In [1]: import numpy as np

In [2]: np.set_printoptions(precision=3, suppress=True, linewidth=200, floatmode="fixed")

In [3]: A2 = np.array([[-3, 3, 2, 1], [-2, -1, 3, 0], [0, -1, -1, 3], [-3, 0, 2, 1]])

In [4]: feats = A2 + A2.T

In [5]: feats
Out[5]: 
array([[-6,  1,  2, -2],
       [ 1, -2,  2,  0],
       [ 2,  2, -2,  5],
       [-2,  0,  5,  2]])

In [6]: r0, g = feats[2], feats[1]

In [7]: r0 @ r0
Out[7]: np.int64(37)

In [8]: r0 @ g
Out[8]: np.int64(-6)

In [9]: pr = (r0 @ g) / (r0 @ r0) * r0

In [10]: g - pr
Out[10]: array([ 1.324, -1.676,  1.676,  0.811])

In [11]: np.linalg.matrix_rank(np.outer(r0, g))
Out[11]: np.int64(1)

In [12]: round((g - pr) @ r0, 3)
Out[12]: np.float64(0.0)

In [13]: np.round(np.linalg.norm(r0 + g) ** 2 + np.linalg.norm(r0 - g) ** 2, 3)
Out[13]: np.float64(92.0)

In [14]: w, V = np.linalg.eigh(feats)

In [15]: x0 = np.array([2, 0, 1, -2])

In [16]: V * np.maximum(w, 0) @ V.T
Out[16]: 
array([[ 0.005, -0.024, -0.093, -0.134],
       [-0.024,  0.118,  0.460,  0.658],
       [-0.093,  0.460,  1.786,  2.556],
       [-0.134,  0.658,  2.556,  3.658]])

In [17]: np.abs(feats).sum(axis=1).max(), round(float(np.abs(w).max()), 3)
Out[17]: (np.int64(11), 8.517)

In [18]: np.round(x0 @ feats @ x0 / (x0 @ x0), 3), round(w[0], 3), np.round(w[-1], 3)
Out[18]: (np.float64(-1.556), np.float64(-8.517), np.float64(5.567))

In [19]: V * np.abs(w) @ V.T
Out[19]: 
array([[ 6.010, -1.048, -2.187,  1.733],
       [-1.048,  2.237, -1.081,  1.316],
       [-2.187, -1.081,  5.571,  0.111],
       [ 1.733,  1.316,  0.111,  5.316]])

In [20]: x0 @ feats @ x0
Out[20]: np.int64(-14)

In [21]: rng = np.random.default_rng(76214)

In [22]: labels = rng.integers(0, 3, 6)

In [23]: m1 = np.array([[0, 9, 7, -1, 4, 7],
    ...:     [5, 2, 1, 9, -1, 6],
    ...:     [3, -3, 1, -2, -5, 8],
    ...:     [8, -1, 5, 8, -8, -4],
    ...:     [9, -7, 3, 7, -5, 4],
    ...:     [-1, -3, -4, 0, -5, -2]]) * (labels[:, None] == labels)

In [24]: m1
Out[24]: 
array([[ 0,  9,  7, -1,  0,  0],
       [ 5,  2,  1,  9,  0,  0],
       [ 3, -3,  1, -2,  0,  0],
       [ 8, -1,  5,  8,  0,  0],
       [ 0,  0,  0,  0, -5,  0],
       [ 0,  0,  0,  0,  0, -2]])

In [25]: x0 = np.array([2, -3, 3, 3, -3, -2])

In [26]: y = m1 @ x0

In [27]: c, lr = np.zeros(6), 1 / np.linalg.norm(m1, 2) ** 2

In [28]: for i in range(30):
    ...:     c -= lr * m1.T @ (m1 @ c - y)
    ...:     if i % 5 == 0: print(i, round(np.linalg.norm(m1 @ c - y), 3))
    ...: 
0 21.093
5 10.614
10 6.977
15 5.193
20 4.327
25 3.87

In [29]: np.round(np.linalg.cond(m1), 3)
Out[29]: np.float64(13.68)

In [30]: c
Out[30]: array([ 3.402, -2.081,  1.751,  2.325, -2.866, -0.757])

In [31]: A2 = np.array([[0, 0], [-1, 1]])

In [32]: C = np.array([[0, -1, -1], [1, 1, 0], [0, -1, -3]])

In [33]: data = np.block([[A2, np.array([[8, 1, 9], [-4, 1, 8]])], [np.zeros((3, 2)), C]])

In [34]: data
Out[34]: 
array([[ 0.000,  0.000,  8.000,  1.000,  9.000],
       [-1.000,  1.000, -4.000,  1.000,  8.000],
       [ 0.000,  0.000,  0.000, -1.000, -1.000],
       [ 0.000,  0.000,  1.000,  1.000,  0.000],
       [ 0.000,  0.000,  0.000, -1.000, -3.000]])

In [35]: r0 = np.array([1, 9, -9, 2, -8, 8])

In [36]: A2 = m1 + np.outer(r0, np.eye(6)[3])

In [37]: round(float(np.linalg.det(A2) / np.linalg.det(m1)), 3), np.round(1 + np.linalg.solve(m1, r0)[3], 3)
Out[37]: (2.802, np.float64(2.802))

In [38]: np.linalg.matrix_rank(A2 - m1)
Out[38]: np.int64(1)

In [39]: [round(float(x), 3) for x in np.linalg.svd(data, compute_uv=False)[:3]]
Out[39]: [13.249, 8.076, 1.46]

In [40]: round(float(np.linalg.norm(data, 2) / np.linalg.norm(data)), 3)
Out[40]: 0.85

In [41]: labels = rng.permutation(5)

In [42]: labels
Out[42]: array([0, 1, 3, 2, 4])

In [43]: A2 = data[labels][:, labels]

In [44]: np.round(np.linalg.det(A2), 3), np.round(np.linalg.det(data[labels]), 3)
Out[44]: (np.float64(0.0), np.float64(0.0))

In [45]: np.trace(A2)
Out[45]: np.float64(-1.0)

In [46]: np.allclose(A2, data)
Out[46]: False

In [47]: W0 = np.loadtxt("x.csv", delimiter=",")

In [48]: W0
Out[48]: 
array([[-1.000, -2.000,  0.000],
       [-2.000, -1.000,  0.000],
       [ 0.000,  0.000, -1.000]])

In [49]: hat = np.triu(np.array([[2, 0, -2], [-1, 1, 1], [3, -1, 1]]), 1) + np.eye(3)

In [50]: A2 = hat @ W0 @ np.linalg.inv(hat)

In [51]: hat @ W0 - W0 @ hat
Out[51]: 
array([[ 0.000,  0.000,  2.000],
       [ 0.000,  0.000, -4.000],
       [ 0.000,  0.000,  0.000]])

In [52]: r0 = np.array([2, 7, -9])

In [53]: np.array([np.convolve(row, r0, "same") for row in W0])
Out[53]: 
array([[-11.000,  -5.000,  18.000],
       [-16.000,  11.000,   9.000],
       [  0.000,  -2.000,  -7.000]])

In [54]: np.cross(W0[0, :3], W0[1, :3])
Out[54]: array([ 0.000,  0.000, -3.000])

In [55]: w, V = np.linalg.eigh(W0)

In [56]: x0 = np.array([-5, 1, 4])

In [57]: np.linalg.eigvalsh(W0[1:, 1:])
Out[57]: array([-1.000, -1.000])

In [58]: (np.sign(V[:, -1].round(6)) == np.sign(V[0, -1].round(6))).astype(int)
Out[58]: array([1, 0, 0])

In [59]: x0 @ W0 @ x0
Out[59]: np.float64(-22.0)

In [60]: np.round(x0 @ W0 @ x0 / (x0 @ x0), 3), w[0], w[-1]
Out[60]: (np.float64(-0.524), np.float64(-3.0), np.float64(1.0))

In [61]: q = W0.astype(float).copy()

In [62]: for j in range(3):
    ...:     q[:, j] -= q[:, :j] @ (q[:, :j].T @ q[:, j])
    ...:     q[:, j] /= np.linalg.norm(q[:, j])
    ...: 

In [63]: np.round(q.T @ q, 3) + 0
Out[63]: 
array([[1.000, 0.000, 0.000],
       [0.000, 1.000, 0.000],
       [0.000, 0.000, 1.000]])

In [64]: round(float(np.linalg.eigvals(W0).sum().real), 3)
Out[64]: -3.0

In [65]: np.round(np.linalg.det(W0[::-1]), 3)
Out[65]: np.float64(-3.0)

In [66]: np.linalg.eigvals(W0)
Out[66]: array([ 1.000, -3.000, -1.000])

In [67]: np.round(np.linalg.det(2 * W0), 3), round(float(np.linalg.det(W0)), 3)
Out[67]: (np.float64(24.0), 3.0)

In [68]: M = np.loadtxt("test14.csv", delimiter=",")

In [69]: M
Out[69]: 
array([[0.000, 1.000],
       [1.000, 0.000]])

In [70]: np.linalg.matrix_power(M, 2)
Out[70]: 
array([[1.000, 0.000],
       [0.000, 1.000]])

In [71]: np.linalg.matrix_power(M, 100)
Out[71]: 
array([[1.000, 0.000],
       [0.000, 1.000]])

In [72]: np.sort(np.abs(np.linalg.eigvals(M)))[::-1]
Out[72]: array([1.000, 1.000])

In [73]: pr = np.eye(2)[1]

In [74]: for _ in range(5):
    ...:     pr = pr @ M
    ...:     print(pr.round(3))
    ...: 
[1.000 0.000]
[0.000 1.000]
[1.000 0.000]
[0.000 1.000]
[1.000 0.000]

In [75]: round(np.linalg.det(2 * M), 3), np.round(np.linalg.det(M), 3)
Out[75]: (np.float64(-4.0), np.float64(-1.0))

In [76]: round(np.linalg.det(M[::-1]), 3)
Out[76]: np.float64(1.0)

In [77]: round(float(np.linalg.det(M.T)), 3)
Out[77]: -1.0

In [78]: M.sum(axis=0)
Out[78]: array([1.000, 1.000])

In [79]: M @ M
Out[79]: 
array([[1.000, 0.000],
       [0.000, 1.000]])

In [80]: Lm = np.diag(M.sum(axis=1)) - M

In [81]: np.linalg.matrix_rank(Lm)
Out[81]: np.int64(1)

In [82]: (np.linalg.eigvalsh(Lm) < 1e-8).sum()
Out[82]: np.int64(1)

In [83]: Lm
Out[83]: 
array([[ 1.000, -1.000],
       [-1.000,  1.000]])

In [84]: round(np.linalg.det(Lm[1:, 1:]))
Out[84]: 1

In [85]: w, V = np.linalg.eigh(M)

In [86]: x0 = np.array([0, 1])

In [87]: np.round(V * np.abs(w) @ V.T, 3) + 0
Out[87]: 
array([[1.000, 0.000],
       [0.000, 1.000]])

In [88]: np.abs(M).sum(axis=1).max(), np.abs(w).max()
Out[88]: (np.float64(1.0), np.float64(1.0))

In [89]: V * np.maximum(w, 0) @ V.T
Out[89]: 
array([[0.500, 0.500],
       [0.500, 0.500]])

In [90]: x0 @ M @ x0 / (x0 @ x0), w[0], w[-1]
Out[90]: (np.float64(0.0), np.float64(-1.0), np.float64(1.0))

In [91]: x0 @ M @ x0
Out[91]: np.float64(0.0)

In [92]: (np.sign(V[:, -1].round(6)) == np.sign(V[0, -1].round(6))).astype(int)
Out[92]: array([1, 1])

In [93]: arr = np.loadtxt("m.csv", delimiter=",")

In [94]: arr
Out[94]: 
array([[ 0.000,  0.000,  0.000,  0.000,  0.000],
       [ 0.000,  9.000,  0.000,  0.000,  0.000],
       [ 0.000,  0.000,  5.000, -4.000, -1.000],
       [ 0.000,  0.000, -6.000,  0.000,  0.000],
       [ 0.000,  0.000,  3.000,  2.000,  0.000]])

In [95]: x0 = np.array([-2, -2, -2, 2, -2])

In [96]: a = np.maximum(arr @ x0, 0)

In [97]: arr * (a > 1e-9)[:, None]
Out[97]: 
array([[ 0.000,  0.000,  0.000,  0.000,  0.000],
       [ 0.000,  0.000,  0.000,  0.000,  0.000],
       [ 0.000,  0.000,  0.000, -0.000, -0.000],
       [ 0.000,  0.000, -6.000,  0.000,  0.000],
       [ 0.000,  0.000,  0.000,  0.000,  0.000]])

In [98]: np.maximum(arr @ x0, 0) - np.maximum(-arr @ x0, 0)
Out[98]: array([  0.000, -18.000, -16.000,  12.000,  -2.000])

In [99]: arr.T @ a
Out[99]: array([  0.000,   0.000, -72.000,   0.000,   0.000])

In [100]: np.flatnonzero(a > 1e-9)
Out[100]: array([3])

In [101]: np.tanh(arr @ x0)
Out[101]: array([ 0.000, -1.000, -1.000,  1.000, -0.964])

In [102]: Uu, s, vt = np.linalg.svd(arr)

In [103]: np.argmax(s[:-1] / (s[1:] + 1e-6)) + 1
Out[103]: np.int64(4)

In [104]: s
Out[104]: array([9.000, 8.609, 4.094, 0.340, 0.000])

In [105]: A2 = Uu[:, :4] @ np.diag(s[:4]) @ vt[:4]

In [106]: np.linalg.matrix_rank(arr, rtol=0.05)
Out[106]: np.int64(3)

In [107]: x0 = np.array([8, 3])

In [108]: y = M @ x0

In [109]: c, lr = np.zeros(2), 1 / np.linalg.norm(M, 2) ** 2

In [110]: for i in range(8):
     ...:     c -= lr * M.T @ (M @ c - y)
     ...:     if i % 2 == 0: print(i, round(np.linalg.norm(M @ c - y), 3))
     ...: 
0 0.0
2 0.0
4 0.0
6 0.0

In [111]: np.round(np.linalg.cond(M), 3)
Out[111]: np.float64(1.0)

In [112]: c
Out[112]: array([8.000, 3.000])

In [113]: np.sort(np.linalg.eigvals(arr).real)
Out[113]: array([-2.157, -0.707,  0.000,  7.864,  9.000])

In [114]: np.flatnonzero(np.linalg.matrix_power((arr != 0) + (arr.T != 0) + np.eye(5), 5)[1])
Out[114]: array([1])

In [115]: (np.linalg.matrix_power((arr != 0) + (arr.T != 0) + np.eye(5), 5) > 0).astype(int)
Out[115]: 
array([[1, 0, 0, 0, 0],
       [0, 1, 0, 0, 0],
       [0, 0, 1, 1, 1],
       [0, 0, 1, 1, 1],
       [0, 0, 1, 1, 1]])

In [116]: arr @ arr
Out[116]: 
array([[  0.000,   0.000,   0.000,   0.000,   0.000],
       [  0.000,  81.000,   0.000,   0.000,   0.000],
       [  0.000,   0.000,  46.000, -22.000,  -5.000],
       [  0.000,   0.000, -30.000,  24.000,   6.000],
       [  0.000,   0.000,   3.000, -12.000,  -3.000]])

In [117]: round(np.linalg.det(arr), 3)
Out[117]: np.float64(0.0)
